$ python3 -q
>>> import numpy as np
>>> np.set_printoptions(precision=4, suppress=True, linewidth=160)
>>> K = np.load("a.npy")
>>> print(K)
[[-0.2636 -0.9554  0.8243]
 [ 0.0599  0.3969 -0.2543]
 [ 0.1194  0.6858 -0.4777]
 [ 0.      0.      0.    ]
 [ 0.7014  1.     -0.9989]
 [-0.4219 -0.9963  0.9603]
 [-0.0898 -0.5581  0.3714]
 [-0.3969 -0.9944  0.9488]
 [ 0.0898  0.5581 -0.3714]
 [ 0.4219  0.9963 -0.9603]
 [ 0.1781  0.8511 -0.6527]
 [ 0.1194  0.6858 -0.4777]
 [ 0.2355  0.9329 -0.7779]
 [ 0.1194  0.6858 -0.4777]
 [ 0.3452  0.9871 -0.9154]]
>>> out = np.c_[K[:, :2] @ np.array([[-1, 2], [1, 1]]), np.array([5, -2, 4, 1, 0, 0, -1, 5, 1, -1, 5, -4, 3, -2, 2])]
>>> print(out)
[[-0.6918 -1.4826  5.    ]
 [ 0.337   0.5167 -2.    ]
 [ 0.5664  0.9246  4.    ]
 [ 0.      0.      1.    ]
 [ 0.2986  2.4028  0.    ]
 [-0.5744 -1.8401  0.    ]
 [-0.4683 -0.7377 -1.    ]
 [-0.5975 -1.7882  5.    ]
 [ 0.4683  0.7377  1.    ]
 [ 0.5744  1.8401 -1.    ]
 [ 0.673   1.2073  5.    ]
 [ 0.5664  0.9246 -4.    ]
 [ 0.6974  1.4039  3.    ]
 [ 0.5664  0.9246 -2.    ]
 [ 0.6419  1.6775  2.    ]]
>>> print(np.linalg.matrix_rank(out))
3
>>> print(np.linalg.matrix_rank(np.c_[K, out]))
4
>>> feats = np.array([[1, 1, 1, 1, 1, 1, 1, 1], [1, -1, -1, 1, -1, 1, 1, -1]])
>>> print(feats.mean(axis=0))
[1. 0. 0. 1. 0. 1. 1. 0.]
>>> feats[2]
Traceback (most recent call last):
  File "<python-input-10>", line 1, in <module>
    feats[2]
    ~~~~~^^^
IndexError: index 2 is out of bounds for axis 0 with size 2
>>> print(feats - feats[0])
[[ 0  0  0  0  0  0  0  0]
 [ 0 -2 -2  0 -2  0  0 -2]]
>>> print(np.diff(feats, axis=0))
[[ 0 -2 -2  0 -2  0  0 -2]]
>>> print(np.linalg.svd(feats, compute_uv=False))
[2.8284 2.8284]
>>> print(feats.sum(axis=0))
[2 0 0 2 0 2 2 0]
>>> u = np.array([6, -2])
>>> print(np.polyval(u, feats[1]))
[ 4 -8 -8  4 -8  4  4 -8]
>>> print(np.array([np.convolve(row, u, "same") for row in feats]))
[[ 6  4  4  4  4  4  4  4]
 [ 6 -8 -4  8 -8  8  4 -8]]
>>> out = np.array([[1, -1, -2],
...     [-1, 0, 1],
...     [-1, 2, 3],
...     [-2, 1, 0],
...     [-1, -3, 2],
...     [-1, 3, 3],
...     [-3, 3, -3],
...     [-3, -1, 3]])
>>> print(feats @ out)
[[-11   4   7]
 [  1   8 -11]]
>>> print(np.einsum("ik,kj->ij", feats, out))
[[-11   4   7]
 [  1   8 -11]]
>>> out = feats / np.sqrt((feats ** 2).mean(axis=1, keepdims=True))
>>> print(np.linalg.norm(out, axis=1))
[2.8284 2.8284]
>>> print(np.linalg.matrix_rank(feats - feats.mean(axis=1, keepdims=True)))
1
>>> print(np.linalg.matrix_rank(out) == np.linalg.matrix_rank(feats))
True
>>> out = feats[0, 0] * feats[1:] - np.outer(feats[1:, 0], feats[0])
>>> print(out)
[[ 0 -2 -2  0 -2  0  0 -2]]
>>> print(feats[:, 0] / feats[0, 0])
[1. 1.]
>>> F = np.array([[1, -3, 9, -27], [1, -2, 4, -8], [1, -1, 1, -1], [1, 0, 0, 0]])
>>> O, evecs = np.linalg.qr(F[:, :3])[0], np.linalg.qr(F[:, 3:])[0]
>>> s = np.linalg.svd(O.T @ evecs, compute_uv=False)
>>> print(np.degrees(np.arccos(s.clip(0, 1))))
[2.7291]
>>> left, s, Vt = np.linalg.svd(F)
>>> print(np.argmax(s[:-1] / (s[1:] + 1e-6)) + 1)
1
>>> out = left[:, :1] @ np.diag(s[:1]) @ Vt[:1]
>>> print(np.linalg.matrix_rank(out))
1
>>> print(round(np.linalg.norm(F - out) / np.linalg.norm(F), 4))
0.0804
>>> print(np.linalg.matrix_rank(F, rtol=0.05))
2
>>> M = np.load("out12.npy")
>>> print(M)
[[1 0 5]
 [5 1 0]
 [0 5 1]]
>>> print(np.fft.fft(M[0]))
[ 6. +0.j     -1.5+4.3301j -1.5-4.3301j]
>>> print((M @ M)[0])
[ 1 25 10]
>>> print(M @ np.ones(3))
[6. 6. 6.]
>>> print(np.sort(np.abs(np.fft.fft(M[0]))), np.sort(np.linalg.svd(M, compute_uv=False)))
[4.5826 4.5826 6.    ] [4.5826 4.5826 6.    ]
>>> print(M @ (-1.0) ** np.arange(3))
[ 6.  4. -4.]
>>> mat = np.load("mat.npy")
>>> print(mat)
[[ 1  1]
 [ 0 -2]
 [-1 -2]
 [ 1  5]]
>>> ang = np.radians(90)
>>> Rm = np.eye(2)
>>> Rm[1, 1] = Rm[0, 0] = np.cos(ang)
>>> Rm[1, 0], Rm[0, 1] = -np.sin(ang), np.sin(ang)
>>> print(Rm.round(4) + 0)
[[ 0.  1.]
 [-1.  0.]]
>>> out = mat @ Rm.T
>>> print(np.round(np.linalg.det(Rm), 4), round(float(np.trace(Rm)), 4))
1.0 0.0
>>> print(np.allclose(mat @ mat.T, out @ out.T))
True
>>> print(np.linalg.svd(mat, compute_uv=False), np.linalg.svd(out, compute_uv=False))
[5.9952 1.0282] [5.9952 1.0282]
>>> print(np.abs(out - mat).max(axis=0))
[4. 6.]
>>> print(np.allclose(np.linalg.norm(mat, axis=1), np.linalg.norm(out, axis=1)))
True
>>> x = np.array([-2, 2])
>>> rhs = mat @ x
>>> coef, lr = np.zeros(2), 1 / np.linalg.norm(mat, 2) ** 2
>>> for i in range(250):
...     coef -= lr * mat.T @ (mat @ coef - rhs)
...     if i % 50 == 0: print(i, round(np.linalg.norm(mat @ coef - rhs), 4))
... 
0 2.4106
50 0.5418
100 0.1218
150 0.0274
200 0.0062
>>> print(round(np.linalg.cond(mat), 4))
5.8307
>>> print(coef)
[-1.9987  1.9997]
>>> ang = np.radians(60)
>>> Rm = np.eye(8)
>>> Rm[5, 5] = Rm[6, 6] = np.cos(ang)
>>> Rm[5, 6], Rm[6, 5] = -np.sin(ang), np.sin(ang)
>>> print(Rm)
[[ 1.     0.     0.     0.     0.     0.     0.     0.   ]
 [ 0.     1.     0.     0.     0.     0.     0.     0.   ]
 [ 0.     0.     1.     0.     0.     0.     0.     0.   ]
 [ 0.     0.     0.     1.     0.     0.     0.     0.   ]
 [ 0.     0.     0.     0.     1.     0.     0.     0.   ]
 [ 0.     0.     0.     0.     0.     0.5   -0.866  0.   ]
 [ 0.     0.     0.     0.     0.     0.866  0.5    0.   ]
 [ 0.     0.     0.     0.     0.     0.     0.     1.   ]]
>>> out = feats @ Rm.T
>>> print(out)
[[ 1.     1.     1.     1.     1.    -0.366  1.366  1.   ]
 [ 1.    -1.    -1.     1.    -1.    -0.366  1.366 -1.   ]]
>>> print(np.allclose(feats @ feats.T, out @ out.T))
True
>>> print(round(np.linalg.det(Rm), 4), np.trace(Rm))
1.0 7.0
>>> data = np.load("case13.npy")
>>> print(data)
[[ 0.3141 -0.0449  0.4038 -0.2244]
 [-0.0449  0.0064 -0.0577  0.0321]
 [ 0.4038 -0.0577  0.5192 -0.2885]
 [-0.2244  0.0321 -0.2885  0.1603]]
>>> proj = mat @ np.linalg.solve(mat.T @ mat, mat.T)
>>> print(np.diag(proj))
[0.5526 0.3158 0.3684 0.7632]
>>> print(proj @ mat[:, 1])
[ 1. -2. -2.  5.]
>>> print(np.round((np.eye(4) - proj) @ mat, 4) + 0)
[[0. 0.]
 [0. 0.]
 [0. 0.]
 [0. 0.]]
>>> print(np.allclose(proj @ proj, proj))
True
>>> print(np.round(np.linalg.eigvalsh(proj), 4) + 0)
[0. 0. 1. 1.]
